$ python3 -q
>>> import numpy as np
>>> from numpy import linalg as LA
>>> np.set_printoptions(precision=3, suppress=True, linewidth=160, sign=" ")
>>> data = np.load("out2.npy")
>>> print(data)
[[ 3  3  3  3  3  3]
 [ 3  2  3  2  3  2]
 [ 1  0  1  0  1  0]
 [ 3  3  3  3  3  3]
 [ 3  2  3  2  3  2]
 [ 1  0  1  0  1  0]]
>>> left, sv, vt = LA.svd(data)
>>> evecs = vt[:(sv > 1e-8).sum()]
>>> rng = np.random.default_rng(91503)
>>> x0 = data[4] + 3 * data[0] + rng.integers(2) * np.eye(6)[0]
>>> print(x0)
[ 12.  11.  12.  11.  12.  11.]
>>> print(np.allclose(evecs.T @ evecs @ x0, x0))
True
>>> print(np.round(evecs.T @ evecs, 3) + 0)
[[ 0.333  0.     0.333  0.     0.333  0.   ]
 [ 0.     0.333  0.     0.333  0.     0.333]
 [ 0.333  0.     0.333  0.     0.333  0.   ]
 [ 0.     0.333  0.     0.333  0.     0.333]
 [ 0.333  0.     0.333  0.     0.333  0.   ]
 [ 0.     0.333  0.     0.333  0.     0.333]]
>>> print(round(float(LA.norm(x0 - evecs.T @ evecs @ x0)), 3))
0.0
>>> print(np.argsort(-LA.norm(data, axis=0).round(6), kind="stable")[:3])
[ 0  2  4]
>>> print(np.round(LA.norm(data, 2) / LA.norm(data), 3))
0.989
>>> C2 = data.T @ data
>>> print(C2)
[[ 38  30  38  30  38  30]
 [ 30  26  30  26  30  26]
 [ 38  30  38  30  38  30]
 [ 30  26  30  26  30  26]
 [ 38  30  38  30  38  30]
 [ 30  26  30  26  30  26]]
>>> print((data @ data.T).shape)
(6, 6)
>>> print(np.diag(C2))
[ 38  26  38  26  38  26]
>>> print(np.trace(C2), (data ** 2).sum())
192 192
>>> w, evecs = LA.eigh(C2)
>>> x0 = np.array([3, 3, 0, 2, 1, 2])
>>> print(x0 @ C2 @ x0)
3562
>>> print(evecs * np.maximum(w, 0) @ evecs.T)
[[ 38.  30.  38.  30.  38.  30.]
 [ 30.  26.  30.  26.  30.  26.]
 [ 38.  30.  38.  30.  38.  30.]
 [ 30.  26.  30.  26.  30.  26.]
 [ 38.  30.  38.  30.  38.  30.]
 [ 30.  26.  30.  26.  30.  26.]]
>>> print(evecs * np.abs(w) @ evecs.T)
[[ 38.  30.  38.  30.  38.  30.]
 [ 30.  26.  30.  26.  30.  26.]
 [ 38.  30.  38.  30.  38.  30.]
 [ 30.  26.  30.  26.  30.  26.]
 [ 38.  30.  38.  30.  38.  30.]
 [ 30.  26.  30.  26.  30.  26.]]
>>> def softmax(z):
...     e = np.exp(z - z.max(axis=-1, keepdims=True))
...     return e / e.sum(axis=-1, keepdims=True)
... 
>>> print(softmax(data[1] + 4))
[ 0.244  0.09   0.244  0.09   0.244  0.09 ]
>>> print(np.round(softmax(10 * data[1]), 3) + 0)
[ 0.333  0.     0.333  0.     0.333  0.   ]
>>> print(softmax(data).sum(axis=1))
[ 1.  1.  1.  1.  1.  1.]
>>> print(softmax(data[1]))
[ 0.244  0.09   0.244  0.09   0.244  0.09 ]
>>> S = data @ data.T / np.sqrt(6)
>>> print(np.round(softmax(S), 3) + 0)
[[ 0.488  0.012  0.     0.488  0.012  0.   ]
 [ 0.46   0.04   0.     0.46   0.04   0.   ]
 [ 0.24   0.24   0.021  0.24   0.24   0.021]
 [ 0.488  0.012  0.     0.488  0.012  0.   ]
 [ 0.46   0.04   0.     0.46   0.04   0.   ]
 [ 0.24   0.24   0.021  0.24   0.24   0.021]]
>>> print(softmax(S).round(6).argmax(axis=1))
[ 0  0  0  0  0  0]
>>> W0 = np.load("dump.npy")
>>> print(W0)
[[ 1  0  0  0  0  0  0  0  0]
 [ 4  1  0  0  0  0  0  0  0]
 [ 0  8  1  0  0  0  0  0  0]
 [-3  0 -8  1  0  0  0  0  0]
 [ 8 -3  7  1  1  0  0  0  0]
 [ 7  0 -5  0 -2  1  0  0  0]
 [-3  2 -4  3  6  8  1  0  0]
 [ 1 -2  5 -9  5  5  3  1  0]
 [-6  3 -1  9 -8  4  1  3  1]]
>>> # triangular
>>> print(softmax(W0).sum(axis=1))
[ 1.  1.  1.  1.  1.  1.  1.  1.  1.]
>>> print(np.round(softmax(10 * W0[5]), 3) + 0)
[ 1.  0.  0.  0.  0.  0.  0.  0.  0.]
>>> print(np.round(softmax(W0[5]), 3) + 0)
[ 0.993  0.001  0.     0.001  0.     0.002  0.001  0.001  0.001]
>>> S = W0 @ W0.T / np.sqrt(9)
>>> print(np.round(softmax(S)[5] @ W0, 3) + 0)
[ 7.  0. -5.  0. -2.  1.  0.  0.  0.]
>>> print(softmax(S).round(6).argmax(axis=1))
[ 4  4  2  3  4  5  6  7  8]
>>> print(np.round(softmax(S + np.triu(np.full(S.shape, -np.inf), 1)), 3) + 0)
[[ 1.     0.     0.     0.     0.     0.     0.     0.     0.   ]
 [ 0.013  0.987  0.     0.     0.     0.     0.     0.     0.   ]
 [ 0.     0.     1.     0.     0.     0.     0.     0.     0.   ]
 [ 0.     0.     0.     1.     0.     0.     0.     0.     0.   ]
 [ 0.     0.     0.     0.     1.     0.     0.     0.     0.   ]
 [ 0.     0.     0.     0.     0.     1.     0.     0.     0.   ]
 [ 0.     0.     0.     0.     0.     0.     1.     0.     0.   ]
 [ 0.     0.     0.     0.     0.     0.     0.     1.     0.   ]
 [ 0.     0.     0.     0.     0.     0.     0.     0.     1.   ]]
>>> left, sv, vt = LA.svd(W0)
>>> print(np.argmax(sv[:-1] / (sv[1:] + 1e-6)) + 1)
8
>>> print(sv.round(3) + 0)
[ 19.443  13.674  11.218   9.724   8.121   6.006   0.745   0.047   0.   ]
>>> out = left[:, :8] @ np.diag(sv[:8]) @ vt[:8]
>>> print(out.round(3) + 0)
[[ 1.  0.  0.  0.  0.  0.  0.  0.  0.]
 [ 4.  1.  0.  0.  0.  0.  0.  0.  0.]
 [ 0.  8.  1.  0.  0.  0.  0.  0.  0.]
 [-3.  0. -8.  1.  0.  0.  0.  0.  0.]
 [ 8. -3.  7.  1.  1.  0.  0.  0.  0.]
 [ 7.  0. -5.  0. -2.  1.  0.  0.  0.]
 [-3.  2. -4.  3.  6.  8.  1.  0.  0.]
 [ 1. -2.  5. -9.  5.  5.  3.  1.  0.]
 [-6.  3. -1.  9. -8.  4.  1.  3.  1.]]
>>> print(LA.matrix_rank(out))
8
>>> print(LA.matrix_rank(W0, rtol=0.05))
6
>>> A = np.load("mat.npy")
>>> print(A)
[[ 1.     0.5    0.25   0.125  0.062  0.031  0.016  0.008  0.004]
 [ 0.5    1.     0.5    0.25   0.125  0.062  0.031  0.016  0.008]
 [ 0.25   0.5    1.     0.5    0.25   0.125  0.062  0.031  0.016]
 [ 0.125  0.25   0.5    1.     0.5    0.25   0.125  0.062  0.031]
 [ 0.062  0.125  0.25   0.5    1.     0.5    0.25   0.125  0.062]
 [ 0.031  0.062  0.125  0.25   0.5    1.     0.5    0.25   0.125]
 [ 0.016  0.031  0.062  0.125  0.25   0.5    1.     0.5    0.25 ]
 [ 0.008  0.016  0.031  0.062  0.125  0.25   0.5    1.     0.5  ]
 [ 0.004  0.008  0.016  0.031  0.062  0.125  0.25   0.5    1.   ]]
>>> idx = rng.permutation(9)
>>> print(idx)
[ 1  0  7  2  3  5  4  8  6]
>>> out = A[idx][:, idx]
>>> print(np.round(LA.det(out), 3), np.round(LA.det(A[idx]), 3))
0.1 0.1
>>> print(np.allclose(out, A))
False
>>> print(out)
[[ 1.     0.5    0.016  0.5    0.25   0.062  0.125  0.008  0.031]
 [ 0.5    1.     0.008  0.25   0.125  0.031  0.062  0.004  0.016]
 [ 0.016  0.008  1.     0.031  0.062  0.25   0.125  0.5    0.5  ]
 [ 0.5    0.25   0.031  1.     0.5    0.125  0.25   0.016  0.062]
 [ 0.25   0.125  0.062  0.5    1.     0.25   0.5    0.031  0.125]
 [ 0.062  0.031  0.25   0.125  0.25   1.     0.5    0.125  0.5  ]
 [ 0.125  0.062  0.125  0.25   0.5    0.5    1.     0.062  0.25 ]
 [ 0.008  0.004  0.5    0.016  0.031  0.125  0.062  1.     0.25 ]
 [ 0.031  0.016  0.5    0.062  0.125  0.5    0.25   0.25   1.   ]]
